In [1]: import numpy as np

In [2]: import numpy.linalg as la

In [3]: np.set_printoptions(precision=2, suppress=True, linewidth=140)

In [4]: def rnd(a):
   ...:     return np.round(a, 2) + 0
   ...: 

In [5]: A = np.array([[0.0, -5.0, 3.0], [0.0, 0.0, 0.0], [0.0, 2.0, 2.0]])

In [6]: A
Out[6]: 
array([[ 0., -5.,  3.],
       [ 0.,  0.,  0.],
       [ 0.,  2.,  2.]])

In [7]: W1 = np.array([[1, 0], [1, 0], [2, 1]])

In [8]: b = np.array([2, -2])

In [9]: H = np.maximum(A @ W1 + b, 0)

In [10]: print(H)
[[3. 1.]
 [2. 0.]
 [8. 0.]]

In [11]: W2 = np.array([[-2, 0], [-1, 1]])

In [12]: (H @ W2).round(6).argmax(axis=1)
Out[12]: array([1, 1, 1])

In [13]: O, Rm = la.qr(H)

In [14]: print(rnd(O))
[[-0.34  0.94]
 [-0.23 -0.08]
 [-0.91 -0.33]]

In [15]: rnd(O.T @ O)
Out[15]: 
array([[1., 0.],
       [0., 1.]])

In [16]: O.shape, Rm.shape
Out[16]: ((3, 2), (2, 2))

In [17]: x = np.array([4, 2, 5])

In [18]: h1 = np.maximum(A @ x, 0)

In [19]: print(np.flatnonzero(h1 > 1e-9))
[0 2]

In [20]: A * (h1 > 1e-9)[:, None]
Out[20]: 
array([[ 0., -5.,  3.],
       [ 0.,  0.,  0.],
       [ 0.,  2.,  2.]])

In [21]: np.maximum(A @ x, 0) - np.maximum(-A @ x, 0)
Out[21]: array([ 5.,  0., 14.])

In [22]: print(rnd(np.tanh(A @ x)))
[1. 0. 1.]

In [23]: A.T @ h1
Out[23]: array([ 0.,  3., 43.])

In [24]: h1
Out[24]: array([ 5.,  0., 14.])

In [25]: s = 10 * 0.2 ** np.arange(3)

In [26]: O, _ = la.qr(np.array([[-0.5, 0.0, -1.8], [0.7, 0.0, 1.4], [-0.1, 0.9, 1.3]]))

In [27]: rng = np.random.default_rng(805)

In [28]: W0 = rng.normal(size=(21, 3)) * s @ O

In [29]: rnd(W0)
Out[29]: 
array([[  1.51,   0.12,   3.37],
       [  0.51,   0.08,   0.73],
       [  8.75,  -0.07,   8.51],
       [-10.61,   0.82, -15.47],
       [ -1.37,   0.65,  -0.19],
       [ -0.09,  -0.14,   0.73],
       [ -4.63,   0.4 ,  -9.15],
       [ -0.3 ,   0.42,   1.48],
       [ -4.1 ,   0.61,  -8.37],
       [  1.12,   0.59,  -0.69],
       [  4.38,  -1.02,   5.44],
       [  3.75,  -0.84,   4.07],
       [ -8.64,   1.15, -14.6 ],
       [  4.51,  -0.13,  10.98],
       [ -9.56,   0.2 , -12.85],
       [ -3.82,   0.46, -11.89],
       [  3.46,   0.15,   2.02],
       [  7.32,  -0.35,   8.46],
       [  5.52,  -0.34,   7.43],
       [  0.9 ,  -0.32,   6.53],
       [  4.8 ,  -0.34,   4.26]])

In [30]: print(rnd(la.norm(W0, "nuc")))
52.31

In [31]: rnd(la.norm(W0, axis=0))
Out[31]: array([24.23,  2.45, 36.86])

In [32]: B = W0 / np.sqrt((W0 ** 2).mean(axis=1, keepdims=True))

In [33]: print(la.matrix_rank(W0 - W0.mean(axis=1, keepdims=True)))
2

In [34]: print(la.matrix_rank(B) == la.matrix_rank(W0))
True

In [35]: rnd(B[14])
Out[35]: array([-1.03,  0.02, -1.39])

In [36]: W2 = W0[[19, 9]].astype(float)

In [37]: for _ in range(7):
    ...:     idx = la.norm(W0[:, None] - W2, axis=-1).argmin(axis=1)
    ...:     W2 = np.array([W0[idx == j].mean(axis=0) for j in range(2)])
    ...: 

In [38]: idx
Out[38]: array([0, 0, 0, 1, 0, 0, 1, 0, 1, 0, 0, 0, 1, 0, 1, 1, 0, 0, 0, 0, 0])

In [39]: np.bincount(idx)
Out[39]: array([15,  6])

In [40]: rnd(W2[1] - W2[0])
Out[40]: array([ -9.88,   0.71, -16.27])

In [41]: C2 = W0.T @ W0

In [42]: rnd(la.eigvalsh(C2)[::-1])
Out[42]: array([1899.54,   49.59,    2.84])

In [43]: rnd(np.trace(C2)), rnd((W0 ** 2).sum())
Out[43]: (np.float64(1951.97), np.float64(1951.97))

In [44]: np.allclose(C2, C2.T)
Out[44]: True

In [45]: la.matrix_rank(C2)
Out[45]: np.int64(3)

In [46]: Xc = (W0 - W0.mean(axis=0)) / W0.std(axis=0)

In [47]: print(np.argwhere(np.abs(Xc) > 2))
[[ 3  0]
 [10  1]]

In [48]: b = la.lstsq(np.delete(Xc, 0, axis=1), Xc[:, 0])[0]

In [49]: np.abs(b).argmax()
Out[49]: np.int64(1)

In [50]: E = np.load("data.npy")

In [51]: E
Out[51]: 
array([[-4,  5,  4],
       [ 4, -4,  5],
       [ 5,  4, -4]])

In [52]: rnd(np.sort(np.abs(np.fft.fft(E[0])))), rnd(np.sort(la.svd(E, compute_uv=False)))
Out[52]: (array([5.  , 8.54, 8.54]), array([5.  , 8.54, 8.54]))

In [53]: E @ (-1.0) ** np.arange(3)
Out[53]: array([-5., 13., -3.])

In [54]: rnd(np.fft.fft(E[0]))
Out[54]: array([ 5. +0.j  , -8.5-0.87j, -8.5+0.87j])

In [55]: W2 = np.array([[-1, 0, 3], [3, 3, -1], [2, 1, 1]])

In [56]: K = (rng.random((24, 3)) < 0.25) @ W2

In [57]: K
Out[57]: 
array([[ 0,  0,  0],
       [-1,  0,  3],
       [ 0,  0,  0],
       [ 4,  4,  3],
       [-1,  0,  3],
       [ 0,  0,  0],
       [ 5,  4,  0],
       [ 2,  1,  1],
       [-1,  0,  3],
       [ 0,  0,  0],
       [-1,  0,  3],
       [ 5,  4,  0],
       [ 0,  0,  0],
       [-1,  0,  3],
       [ 5,  4,  0],
       [ 2,  1,  1],
       [-1,  0,  3],
       [ 2,  1,  1],
       [ 3,  3, -1],
       [ 3,  3, -1],
       [ 2,  1,  1],
       [-1,  0,  3],
       [ 0,  0,  0],
       [ 0,  0,  0]])

In [58]: O, Rm = la.qr(K)

In [59]: print(rnd(np.abs(np.diag(Rm))))
[11.49  2.68  6.68]

In [60]: rnd(O)
Out[60]: 
array([[ 0.  ,  0.  ,  0.  ],
       [ 0.09, -0.29, -0.19],
       [ 0.  ,  0.  ,  0.  ],
       [-0.35, -0.34, -0.19],
       [ 0.09, -0.29, -0.19],
       [ 0.  ,  0.  ,  0.  ],
       [-0.44, -0.05,  0.  ],
       [-0.17,  0.2 , -0.34],
       [ 0.09, -0.29, -0.19],
       [ 0.  ,  0.  ,  0.  ],
       [ 0.09, -0.29, -0.19],
       [-0.44, -0.05,  0.  ],
       [ 0.  ,  0.  ,  0.  ],
       [ 0.09, -0.29, -0.19],
       [-0.44, -0.05,  0.  ],
       [-0.17,  0.2 , -0.34],
       [ 0.09, -0.29, -0.19],
       [-0.17,  0.2 , -0.34],
       [-0.26, -0.25,  0.35],
       [-0.26, -0.25,  0.35],
       [-0.17,  0.2 , -0.34],
       [ 0.09, -0.29, -0.19],
       [ 0.  ,  0.  ,  0.  ],
       [ 0.  ,  0.  ,  0.  ]])

In [61]: O.shape, Rm.shape
Out[61]: ((24, 3), (3, 3))

In [62]: rnd(np.trace(O @ O.T))
Out[62]: np.float64(3.0)

In [63]: np.allclose(Rm.T @ Rm, K.T @ K)
Out[63]: True

In [64]: mat = np.array([[15.55, -14.34, 8.75],
    ...:     [13.93, -15.38, 10.18],
    ...:     [14.67, -14.26, 7.71],
    ...:     [15.34, -15.36, 10.05],
    ...:     [15.27, -14.71, 10.01],
    ...:     [16.41, -14.87, 10.19],
    ...:     [14.4, -14.14, 10.55],
    ...:     [15.26, -15.33, 10.54],
    ...:     [14.78, -15.53, 10.88],
    ...:     [13.13, -13.03, 10.76]])

In [65]: x = np.array([-3, -1, 3])

In [66]: h1 = np.maximum(mat @ x, 0)

In [67]: print(np.flatnonzero(h1 > 1e-9))
[1 6 7 8 9]

In [68]: B = mat / la.norm(mat, axis=1, keepdims=True)

In [69]: C2 = B @ B.T

In [70]: rnd(la.norm(B, axis=1))
Out[70]: array([1., 1., 1., 1., 1., 1., 1., 1., 1., 1.])

In [71]: (np.abs(C2) > 0.9).astype(int)
Out[71]: 
array([[1, 1, 1, 1, 1, 1, 1, 1, 1, 1],
       [1, 1, 1, 1, 1, 1, 1, 1, 1, 1],
       [1, 1, 1, 1, 1, 1, 1, 1, 1, 1],
       [1, 1, 1, 1, 1, 1, 1, 1, 1, 1],
       [1, 1, 1, 1, 1, 1, 1, 1, 1, 1],
       [1, 1, 1, 1, 1, 1, 1, 1, 1, 1],
       [1, 1, 1, 1, 1, 1, 1, 1, 1, 1],
       [1, 1, 1, 1, 1, 1, 1, 1, 1, 1],
       [1, 1, 1, 1, 1, 1, 1, 1, 1, 1],
       [1, 1, 1, 1, 1, 1, 1, 1, 1, 1]])

In [72]: np.argwhere(np.triu(np.abs(C2) > 0.95, 1))
Out[72]: 
array([[0, 1],
       [0, 2],
       [0, 3],
       [0, 4],
       [0, 5],
       [0, 6],
       [0, 7],
       [0, 8],
       [0, 9],
       [1, 2],
       [1, 3],
       [1, 4],
       [1, 5],
       [1, 6],
       [1, 7],
       [1, 8],
       [1, 9],
       [2, 3],
       [2, 4],
       [2, 5],
       [2, 6],
       [2, 7],
       [2, 8],
       [2, 9],
       [3, 4],
       [3, 5],
       [3, 6],
       [3, 7],
       [3, 8],
       [3, 9],
       [4, 5],
       [4, 6],
       [4, 7],
       [4, 8],
       [4, 9],
       [5, 6],
       [5, 7],
       [5, 8],
       [5, 9],
       [6, 7],
       [6, 8],
       [6, 9],
       [7, 8],
       [7, 9],
       [8, 9]])

In [73]: (C2 - 2 * np.eye(10)).round(6).argmax(axis=1)
Out[73]: array([5, 8, 0, 4, 3, 4, 7, 3, 7, 6])

In [74]: rnd(C2)
Out[74]: 
array([[1.  , 0.99, 1.  , 1.  , 1.  , 1.  , 1.  , 1.  , 1.  , 0.99],
       [0.99, 1.  , 0.99, 1.  , 1.  , 1.  , 1.  , 1.  , 1.  , 1.  ],
       [1.  , 0.99, 1.  , 1.  , 1.  , 1.  , 0.99, 1.  , 0.99, 0.99],
       [1.  , 1.  , 1.  , 1.  , 1.  , 1.  , 1.  , 1.  , 1.  , 1.  ],
       [1.  , 1.  , 1.  , 1.  , 1.  , 1.  , 1.  , 1.  , 1.  , 1.  ],
       [1.  , 1.  , 1.  , 1.  , 1.  , 1.  , 1.  , 1.  , 1.  , 0.99],
       [1.  , 1.  , 0.99, 1.  , 1.  , 1.  , 1.  , 1.  , 1.  , 1.  ],
       [1.  , 1.  , 1.  , 1.  , 1.  , 1.  , 1.  , 1.  , 1.  , 1.  ],
       [1.  , 1.  , 0.99, 1.  , 1.  , 1.  , 1.  , 1.  , 1.  , 1.  ],
       [0.99, 1.  , 0.99, 1.  , 1.  , 0.99, 1.  , 1.  , 1.  , 1.  ]])

In [75]: rnd(np.degrees(np.arccos(np.clip(C2[1, 9], -1, 1))))
Out[75]: np.float64(4.86)

In [76]: d = la.norm(mat[:, None] - mat[None], axis=-1)

In [77]: d[8].round(6).argsort(kind="stable")[:4]
Out[77]: array([8, 7, 3, 1])

In [78]: d.mean(axis=1).argmax()
Out[78]: np.int64(9)

In [79]: d.shape
Out[79]: (10, 10)

In [80]: C2 = np.cov(mat, rowvar=False)

In [81]: np.argsort(-mat.std(axis=0).round(6), kind="stable")
Out[81]: array([2, 0, 1])

In [82]: rnd(np.corrcoef(mat[:, 0], mat[:, 2])[0, 1])
Out[82]: np.float64(-0.21)

In [83]: rnd(np.corrcoef(mat.T))
Out[83]: 
array([[ 1.  , -0.49, -0.21],
       [-0.49,  1.  , -0.16],
       [-0.21, -0.16,  1.  ]])

In [84]: C2.shape
Out[84]: (3, 3)

In [85]: rnd(np.polyfit(mat[:, 0], mat[:, 2], 1))
Out[85]: array([-0.22, 13.29])

In [86]: rnd(np.median(mat, axis=0))
Out[86]: array([ 15.02, -14.79,  10.18])

In [87]: J = np.load("w.npy")

In [88]: J
Out[88]: 
array([[-3.,  1.,  0.],
       [ 0., -3.,  1.],
       [ 0.,  0., -3.]])

In [89]: rnd(np.sort(la.eigvals(J)))
Out[89]: array([-3., -3., -3.])

In [90]: rnd(la.matrix_power(J - np.diag(np.diag(J)), 3))
Out[90]: 
array([[0., 0., 0.],
       [0., 0., 0.],
       [0., 0., 0.]])

In [91]: T = np.stack([J, 5 * J, J[::-1]])

In [92]: np.einsum("bij,cij->bc", T, T)
Out[92]: 
array([[ 29., 145.,  10.],
       [145., 725.,  50.],
       [ 10.,  50.,  29.]])

In [93]: print(T.shape)
(3, 3, 3)

In [94]: (T @ J.T).shape
Out[94]: (3, 3, 3)

In [95]: rnd(la.norm(T, axis=(1, 2)))
Out[95]: array([ 5.39, 26.93,  5.39])

In [96]: la.matrix_rank(T)
Out[96]: array([3, 3, 3])

In [97]: T.sum(axis=0)
Out[97]: 
array([[-18.,   6.,  -3.],
       [  0., -21.,   7.],
       [ -3.,   1., -18.]])

In [98]: rnd(la.det(T))
Out[98]: array([  -27., -3375.,    27.])

In [99]: X = -1 * np.eye(3) + np.eye(3, k=1)

In [100]: print(X)
[[-1.  1.  0.]
 [ 0. -1.  1.]
 [ 0.  0. -1.]]

In [101]: B = X[0, 0] * X[1:] - np.outer(X[1:, 0], X[0])

In [102]: B
Out[102]: 
array([[ 0.,  1., -1.],
       [ 0., -0.,  1.]])

In [103]: X[:, 0] / X[0, 0]
Out[103]: array([ 1., -0., -0.])

In [104]: la.matrix_rank(B), la.matrix_rank(X)
Out[104]: (np.int64(2), np.int64(3))

In [105]: O = X.astype(float).copy()

In [106]: for j in range(3):
     ...:     O[:, j] -= O[:, :j] @ (O[:, :j].T @ O[:, j])
     ...:     O[:, j] /= la.norm(O[:, j])
     ...: 

In [107]: O.T @ X
Out[107]: 
array([[ 1., -1.,  0.],
       [ 0.,  1., -1.],
       [ 0.,  0.,  1.]])

In [108]: O.T @ O
Out[108]: 
array([[1., 0., 0.],
       [0., 1., 0.],
       [0., 0., 1.]])
